% ipython --no-banner

In [1]: import numpy as np

In [2]: np.set_printoptions(precision=3, suppress=True, linewidth=100)

In [3]: feats = np.load("a.npy")

In [4]: print(feats)
[[1 1 0 0 1 0 0 1 0]
 [2 1 0 0 1 0 0 2 0]
 [0 0 0 1 0 2 2 0 0]
 [0 0 2 1 0 1 0 0 0]
 [0 1 0 0 0 0 0 0 0]
 [0 0 2 2 0 1 2 0 0]
 [0 0 0 2 0 0 2 0 0]
 [1 1 0 0 0 0 0 1 0]
 [0 0 0 0 0 0 0 0 0]]

In [5]: U, sig, vt = np.linalg.svd(feats)

In [6]: evecs = vt[:(sig > 1e-8).sum()]

In [7]: rng = np.random.default_rng(90795)

In [8]: x = feats[8] + -1 * feats[3] + rng.integers(2) * np.eye(9)[1]

In [9]: print(x)
[ 0.  1. -2. -1.  0. -1.  0.  0.  0.]

In [10]: print(round(np.linalg.norm(x - evecs.T @ evecs @ x), 3))
0.0

In [11]: print(np.diag(evecs.T @ evecs))
[0.5 1.  1.  1.  1.  1.  1.  0.5 0. ]

In [12]: print(np.round(evecs.T @ evecs, 3) + 0)
[[0.5 0.  0.  0.  0.  0.  0.  0.5 0. ]
 [0.  1.  0.  0.  0.  0.  0.  0.  0. ]
 [0.  0.  1.  0.  0.  0.  0.  0.  0. ]
 [0.  0.  0.  1.  0.  0.  0.  0.  0. ]
 [0.  0.  0.  0.  1.  0.  0.  0.  0. ]
 [0.  0.  0.  0.  0.  1.  0.  0.  0. ]
 [0.  0.  0.  0.  0.  0.  1.  0.  0. ]
 [0.5 0.  0.  0.  0.  0.  0.  0.5 0. ]
 [0.  0.  0.  0.  0.  0.  0.  0.  0. ]]

In [13]: print(np.linalg.matrix_rank(np.vstack([feats, x])))
7

In [14]: labels = rng.permutation(9)

In [15]: print(labels)
[4 2 1 7 5 3 0 6 8]

In [16]: M2 = feats[labels][:, labels]

In [17]: print(np.trace(M2))
7

In [18]: print(np.diag(M2))
[0 0 1 1 1 1 1 2 0]

In [19]: print(np.round(np.sort(np.abs(np.linalg.eigvals(M2))), 3) + 0)
[0.    0.    0.    0.791 1.158 1.158 1.247 3.791 4.787]

In [20]: print([round(float(x), 3) for x in np.linalg.svd(feats, compute_uv=False)[:3]])
[5.258, 4.056, 2.357]

In [21]: print(np.argsort(-np.linalg.norm(feats, axis=0).round(6), kind="stable")[:3])
[6 3 2]

In [22]: print(np.abs(np.diag(np.linalg.qr(feats)[1])) > 1e-9)
[ True  True  True  True  True  True  True False False]

In [23]: print(np.allclose(feats[:-1].T @ np.linalg.lstsq(feats[:-1].T, feats[-1])[0], feats[-1]))
True

In [24]: print(np.unique(feats.round(6), axis=0).shape)
(9, 9)

In [25]: data = np.load("sample7.npy")

In [26]: print(data)
[[ 1  8  7  2  7  2  7  0  3]
 [ 3 15 16  3  9  7 16  1  8]
 [ 6 20 23  4 18  7 25  4 12]
 [13 20 30 12 20 15 34 13 14]
 [20 28 36 21 28 15 37 14 22]
 [23 32 42 22 35 21 45 16 25]
 [24 35 43 23 41 27 54 22 28]
 [33 35 50 32 42 31 61 31 30]
 [39 35 57 38 50 37 69 39 35]
 [46 43 57 38 59 40 74 48 44]]

In [27]: def softmax(z):
    ...:     e = np.exp(z - z.max(axis=-1, keepdims=True))
    ...:     return e / e.sum(axis=-1, keepdims=True)
    ...: 

In [28]: print(np.round(softmax(data[7]), 3) + 0)
[0. 0. 0. 0. 0. 0. 1. 0. 0.]

In [29]: print(softmax(data).sum(axis=1))
[1. 1. 1. 1. 1. 1. 1. 1. 1. 1.]

In [30]: att = data @ data.T / np.sqrt(9)

In [31]: print(softmax(att)[7] @ data)
[46. 43. 57. 38. 59. 40. 74. 48. 44.]

In [32]: print(softmax(att).round(6).argmax(axis=1))
[9 9 9 9 9 9 9 9 9 9]

In [33]: x = np.array([2, 1, 3, 1, 4, 5, -2, -4, 5])

In [34]: a = np.maximum(data @ x, 0)

In [35]: print(data * (a > 1e-9)[:, None])
[[ 1  8  7  2  7  2  7  0  3]
 [ 3 15 16  3  9  7 16  1  8]
 [ 6 20 23  4 18  7 25  4 12]
 [13 20 30 12 20 15 34 13 14]
 [20 28 36 21 28 15 37 14 22]
 [23 32 42 22 35 21 45 16 25]
 [24 35 43 23 41 27 54 22 28]
 [33 35 50 32 42 31 61 31 30]
 [39 35 57 38 50 37 69 39 35]
 [46 43 57 38 59 40 74 48 44]]

In [36]: M = np.load("case9.npy")

In [37]: print(M)
[[ 1 -1  1 -1 -1  1 -1  1]
 [ 1 -1  1 -1  1 -1  1 -1]
 [ 1 -1 -1  1  1 -1 -1  1]
 [ 1 -1 -1  1 -1  1  1 -1]
 [ 1  1 -1 -1  1  1 -1 -1]
 [ 1  1  1  1  1  1  1  1]]

In [38]: gram = M.T @ M

In [39]: print(np.allclose(gram, gram.T))
True

In [40]: print(np.linalg.svd(M, compute_uv=False) ** 2)
[8. 8. 8. 8. 8. 8.]

In [41]: print(np.linalg.matrix_rank(gram))
6

In [42]: print(np.trace(gram), (M ** 2).sum())
48 48

In [43]: print(np.round(np.linalg.eigvalsh(gram)[::-1], 3) + 0)
[8. 8. 8. 8. 8. 8. 0. 0.]

In [44]: print(gram)
[[ 6 -2  0  0  2  2  0  0]
 [-2  6  0  0  2  2  0  0]
 [ 0  0  6 -2  0  0  2  2]
 [ 0  0 -2  6  0  0  2  2]
 [ 2  2  0  0  6 -2  0  0]
 [ 2  2  0  0 -2  6  0  0]
 [ 0  0  2  2  0  0  6 -2]
 [ 0  0  2  2  0  0 -2  6]]

In [45]: E = np.load("arr.npy")

In [46]: print(E)
[[6. 0. 0. 5. 0. 5.]
 [0. 6. 5. 0. 5. 0.]
 [0. 5. 6. 0. 5. 0.]
 [5. 0. 0. 6. 0. 5.]
 [0. 5. 5. 0. 6. 0.]
 [5. 0. 0. 5. 0. 6.]]

In [47]: low = np.linalg.cholesky(E)

In [48]: print(np.round(np.prod(np.diag(low)) ** 2, 3), round(float(np.linalg.det(E)), 3))
256.0 256.0

In [49]: print(low @ low.T)
[[6. 0. 0. 5. 0. 5.]
 [0. 6. 5. 0. 5. 0.]
 [0. 5. 6. 0. 5. 0.]
 [5. 0. 0. 6. 0. 5.]
 [0. 5. 5. 0. 6. 0.]
 [5. 0. 0. 5. 0. 6.]]

In [50]: print(softmax(E[3] + 4))
[0.211 0.001 0.001 0.574 0.001 0.211]

In [51]: print(softmax(E).sum(axis=1))
[1. 1. 1. 1. 1. 1.]

In [52]: att = E @ E.T / np.sqrt(6)

In [53]: print(np.round(softmax(att), 3) + 0)
[[0.429 0.    0.    0.285 0.    0.285]
 [0.    0.429 0.285 0.    0.285 0.   ]
 [0.    0.285 0.429 0.    0.285 0.   ]
 [0.285 0.    0.    0.429 0.    0.285]
 [0.    0.285 0.285 0.    0.429 0.   ]
 [0.285 0.    0.    0.285 0.    0.429]]

In [54]: print(softmax(att).round(6).argmax(axis=1))
[0 1 2 3 4 5]

In [55]: print(np.round(softmax(att + np.triu(np.full(att.shape, -np.inf), 1)), 3) + 0)
[[1.    0.    0.    0.    0.    0.   ]
 [0.    1.    0.    0.    0.    0.   ]
 [0.    0.399 0.601 0.    0.    0.   ]
 [0.399 0.    0.    0.601 0.    0.   ]
 [0.    0.285 0.285 0.    0.429 0.   ]
 [0.285 0.    0.    0.285 0.    0.429]]

In [56]: print(np.round(softmax(att)[3] @ E, 3) + 0)
[5.285 0.    0.    5.429 0.    5.285]

In [57]: K = np.loadtxt("out10.csv", delimiter=",")

In [58]: print(K)
[[ 1.     0.     0.     0.     0.     0.     0.     0.     0.     0.     0.     0.     0.   ]
 [ 0.     1.     0.     0.     0.     0.     0.     0.     0.     0.     0.     0.     0.   ]
 [ 0.     0.     1.     0.     0.     0.     0.     0.     0.     0.     0.     0.     0.   ]
 [ 0.     0.     0.     1.     0.     0.     0.     0.     0.     0.     0.     0.     0.   ]
 [ 0.     0.     0.     0.     1.     0.     0.     0.     0.     0.     0.     0.     0.   ]
 [ 0.     0.     0.     0.     0.     0.5    0.     0.     0.     0.     0.     0.866  0.   ]
 [ 0.     0.     0.     0.     0.     0.     1.     0.     0.     0.     0.     0.     0.   ]
 [ 0.     0.     0.     0.     0.     0.     0.     1.     0.     0.     0.     0.     0.   ]
 [ 0.     0.     0.     0.     0.     0.     0.     0.     1.     0.     0.     0.     0.   ]
 [ 0.     0.     0.     0.     0.     0.     0.     0.     0.     1.     0.     0.     0.   ]
 [ 0.     0.     0.     0.     0.     0.     0.     0.     0.     0.     1.     0.     0.   ]
 [ 0.     0.     0.     0.     0.    -0.866  0.     0.     0.     0.     0.     0.5    0.   ]
 [ 0.     0.     0.     0.     0.     0.     0.     0.     0.     0.     0.     0.     1.   ]]

In [59]: f = np.array([-3, -5])

In [60]: print(np.polyval(f, K[5]))
[-5.    -5.    -5.    -5.    -5.    -6.5   -5.    -5.    -5.    -5.    -5.    -7.598 -5.   ]

In [61]: print(np.round(np.linalg.det(K), 3))
1.0

In [62]: print(np.sort(np.linalg.eigvals(K).real))
[0.5 0.5 1.  1.  1.  1.  1.  1.  1.  1.  1.  1.  1. ]

In [63]: print(softmax(K).sum(axis=1))
[1. 1. 1. 1. 1. 1. 1. 1. 1. 1. 1. 1. 1.]

In [64]: print(softmax(K[1]))
[0.068 0.185 0.068 0.068 0.068 0.068 0.068 0.068 0.068 0.068 0.068 0.068 0.068]

In [65]: att = K @ K.T / np.sqrt(13)

In [66]: print(softmax(att)[1] @ K)
[ 0.075  0.099  0.075  0.075  0.075 -0.027  0.075  0.075  0.075  0.075  0.075  0.103  0.075]

In [67]: print(softmax(att).round(6).argmax(axis=1))
[ 0  1  2  3  4  5  6  7  8  9 10 11 12]

In [68]: m1 = np.load("block2.npy")

In [69]: print(m1)
[[-1.  1.  5.  3. -3. -5.]
 [ 0.  4.  0.  6.  2.  5.]
 [ 0.  1.  5.  1.  1.  2.]
 [ 0.  3.  3.  0.  2.  7.]
 [ 0.  6.  8.  1.  3.  3.]
 [ 0.  1.  7.  0.  5.  5.]]

In [70]: Q, evecs = np.linalg.qr(m1[:, :3])[0], np.linalg.qr(m1[:, 3:])[0]

In [71]: sig = np.linalg.svd(Q.T @ evecs, compute_uv=False)

In [72]: print(round(np.linalg.norm(Q @ Q.T - evecs @ evecs.T, 2), 3))
0.876

In [73]: labels = rng.permutation(6)

In [74]: print(labels)
[5 1 0 3 2 4]

In [75]: M2 = m1[labels][:, labels]

In [76]: print(M2)
[[ 5.  1.  0.  0.  7.  5.]
 [ 5.  4.  0.  6.  0.  2.]
 [-5.  1. -1.  3.  5. -3.]
 [ 7.  3.  0.  0.  3.  2.]
 [ 2.  1.  0.  1.  5.  1.]
 [ 3.  6.  0.  1.  8.  3.]]

In [77]: print(np.allclose(M2, m1))
False

In [78]: print(np.sort(np.abs(np.linalg.eigvals(M2))))
[ 1.     3.363  3.384  4.203  4.203 15.469]

In [79]: print(np.trace(M2))
16.0

In [80]: x = np.array([-7, -8, -2, 5, -3, -9])

In [81]: print(m1 @ np.eye(6)[4])
[-3.  2.  1.  2.  3.  5.]

In [82]: print(m1 @ (2 * x))
[ 116. -106.  -68. -198. -190. -164.]

In [83]: print(m1 @ x)
[ 58. -53. -34. -99. -95. -82.]

In [84]: print(np.allclose(m1, m1.T))
False

In [85]: assert m1 == m1.T
---------------------------------------------------------------------------
ValueError                                Traceback (most recent call last)
Cell In[85], line 1
----> 1 assert m1 == m1.T

ValueError: The truth value of an array with more than one element is ambiguous. Use a.any() or a.all()

In [86]: print(m1 @ m1)
[[  1.  -6. -30.   5. -18.   7.]
 [  0.  51.  69.  26.  51.  93.]
 [  0.  20.  50.  12.  22.  35.]
 [  0.  34.  80.  23.  50.  62.]
 [  0.  56.  88.  47.  46.  77.]
 [  0.  46. 110.  18.  49.  59.]]

In [87]: print(np.round(np.abs(np.linalg.eigvals(m1)).max(), 3))
15.469

In [88]: x = np.array([5, 3, 4, 0, 0, 3])

In [89]: a = np.maximum(m1 @ x, 0)

In [90]: print(m1 * (a > 1e-9)[:, None])
[[-1.  1.  5.  3. -3. -5.]
 [ 0.  4.  0.  6.  2.  5.]
 [ 0.  1.  5.  1.  1.  2.]
 [ 0.  3.  3.  0.  2.  7.]
 [ 0.  6.  8.  1.  3.  3.]
 [ 0.  1.  7.  0.  5.  5.]]

In [91]: F = np.loadtxt("m.csv", delimiter=",")

In [92]: print(F)
[[6. 9. 0. 6. 4. 8. 4. 2. 8. 6. 6. 0. 5. 2. 3. 4.]
 [8. 9. 8. 4. 4. 8. 2. 1. 5. 1. 8. 4. 1. 7. 9. 8.]
 [0. 5. 6. 2. 3. 5. 5. 9. 1. 9. 9. 4. 4. 5. 7. 7.]
 [1. 7. 3. 7. 1. 3. 8. 6. 0. 5. 8. 1. 4. 8. 7. 8.]
 [3. 7. 0. 7. 3. 0. 3. 6. 4. 0. 5. 1. 5. 1. 9. 5.]
 [5. 6. 2. 4. 4. 2. 2. 8. 2. 3. 6. 1. 6. 8. 7. 3.]
 [4. 7. 0. 5. 3. 8. 4. 7. 3. 2. 8. 8. 5. 4. 4. 8.]
 [5. 9. 2. 0. 2. 9. 8. 1. 8. 2. 3. 4. 0. 9. 5. 4.]
 [5. 6. 2. 4. 4. 2. 2. 8. 2. 3. 6. 1. 6. 8. 7. 3.]
 [0. 6. 3. 4. 0. 2. 6. 1. 7. 7. 6. 5. 6. 6. 0. 8.]
 [2. 5. 9. 4. 3. 9. 4. 5. 4. 3. 7. 7. 5. 1. 0. 6.]
 [9. 0. 5. 7. 9. 8. 4. 7. 6. 2. 2. 7. 7. 3. 7. 8.]
 [5. 1. 4. 2. 3. 4. 9. 0. 3. 9. 8. 6. 4. 0. 1. 0.]
 [2. 8. 9. 8. 1. 9. 9. 6. 9. 0. 1. 0. 4. 4. 3. 7.]
 [9. 9. 5. 3. 6. 0. 7. 5. 4. 0. 1. 1. 2. 9. 7. 1.]]

In [93]: x = np.array([-1, 1, -3, -2, 0, 0, 1, -2, 3, -3, -2, 3, -1, 3, -1, -2])

In [94]: a = np.maximum(F @ x, 0)

In [95]: print(np.maximum(F @ (3 * x), 0))
[  0.   0.   0.   0.   0.   0.   0. 126.   0.   0.   0.   0.   0.   0.  15.]

In [96]: print(np.maximum(F @ x, 0) - np.maximum(-F @ x, 0))
[-25. -28. -70. -52. -35. -34. -19.  42. -34.  -8. -42. -40. -32. -24.   5.]

In [97]: print(a)
[ 0.  0.  0.  0.  0.  0.  0. 42.  0.  0.  0.  0.  0.  0.  5.]

In [98]: U, sig, vt = np.linalg.svd(F)

In [99]: print(np.argmax(sig[:-1] / (sig[1:] + 1e-6)) + 1)
14

In [100]: M2 = U[:, :14] @ np.diag(sig[:14]) @ vt[:14]

In [101]: print(np.linalg.matrix_rank(F, rtol=0.05))
12

In [102]: print(round(float(np.linalg.norm(F - M2, 2)), 3), round(sig[14], 3))
0.0 0.0

In [103]: r = np.linalg.matrix_rank(F)

In [104]: print(r)
14

In [105]: N = np.linalg.svd(F)[2][r:].T

In [106]: print([int(np.linalg.matrix_rank(F[:, :j + 1])) for j in range(16)])
[1, 2, 3, 4, 5, 6, 7, 8, 9, 10, 11, 12, 13, 14, 14, 14]

In [107]: print([int(np.linalg.matrix_rank(np.delete(F, i, axis=0))) for i in range(15)])
[13, 13, 13, 13, 13, 14, 13, 13, 14, 13, 13, 13, 13, 13, 13]

In [108]: print(N.shape)
(16, 2)

In [109]: print(np.linalg.matrix_rank(F.T @ F), np.linalg.matrix_rank(F @ F.T))
14 14

In [110]: print([int(np.linalg.matrix_rank(F[:i])) for i in range(1, len(F) + 1)])
[1, 2, 3, 4, 5, 6, 7, 8, 8, 9, 10, 11, 12, 13, 14]

In [111]: W0 = 0.9 ** np.abs(np.subtract.outer(np.arange(14), np.arange(14)))

In [112]: print(W0)
[[1.    0.9   0.81  0.729 0.656 0.59  0.531 0.478 0.43  0.387 0.349 0.314 0.282 0.254]
 [0.9   1.    0.9   0.81  0.729 0.656 0.59  0.531 0.478 0.43  0.387 0.349 0.314 0.282]
 [0.81  0.9   1.    0.9   0.81  0.729 0.656 0.59  0.531 0.478 0.43  0.387 0.349 0.314]
 [0.729 0.81  0.9   1.    0.9   0.81  0.729 0.656 0.59  0.531 0.478 0.43  0.387 0.349]
 [0.656 0.729 0.81  0.9   1.    0.9   0.81  0.729 0.656 0.59  0.531 0.478 0.43  0.387]
 [0.59  0.656 0.729 0.81  0.9   1.    0.9   0.81  0.729 0.656 0.59  0.531 0.478 0.43 ]
 [0.531 0.59  0.656 0.729 0.81  0.9   1.    0.9   0.81  0.729 0.656 0.59  0.531 0.478]
 [0.478 0.531 0.59  0.656 0.729 0.81  0.9   1.    0.9   0.81  0.729 0.656 0.59  0.531]
 [0.43  0.478 0.531 0.59  0.656 0.729 0.81  0.9   1.    0.9   0.81  0.729 0.656 0.59 ]
 [0.387 0.43  0.478 0.531 0.59  0.656 0.729 0.81  0.9   1.    0.9   0.81  0.729 0.656]
 [0.349 0.387 0.43  0.478 0.531 0.59  0.656 0.729 0.81  0.9   1.    0.9   0.81  0.729]
 [0.314 0.349 0.387 0.43  0.478 0.531 0.59  0.656 0.729 0.81  0.9   1.    0.9   0.81 ]
 [0.282 0.314 0.349 0.387 0.43  0.478 0.531 0.59  0.656 0.729 0.81  0.9   1.    0.9  ]
 [0.254 0.282 0.314 0.349 0.387 0.43  0.478 0.531 0.59  0.656 0.729 0.81  0.9   1.   ]]

In [113]: w, evecs = np.linalg.eigh(W0)

In [114]: x = np.array([-1, -2, -3, -2, -2, -4, 3, 3, 2, -5, -2, 0, 2, -4])

In [115]: print(np.round(x @ W0 @ x, 3))
157.502

In [116]: print(round(float(x @ W0 @ x / (x @ x)), 3), np.round(w[0], 3), round(w[-1], 3))
1.445 0.053 9.153
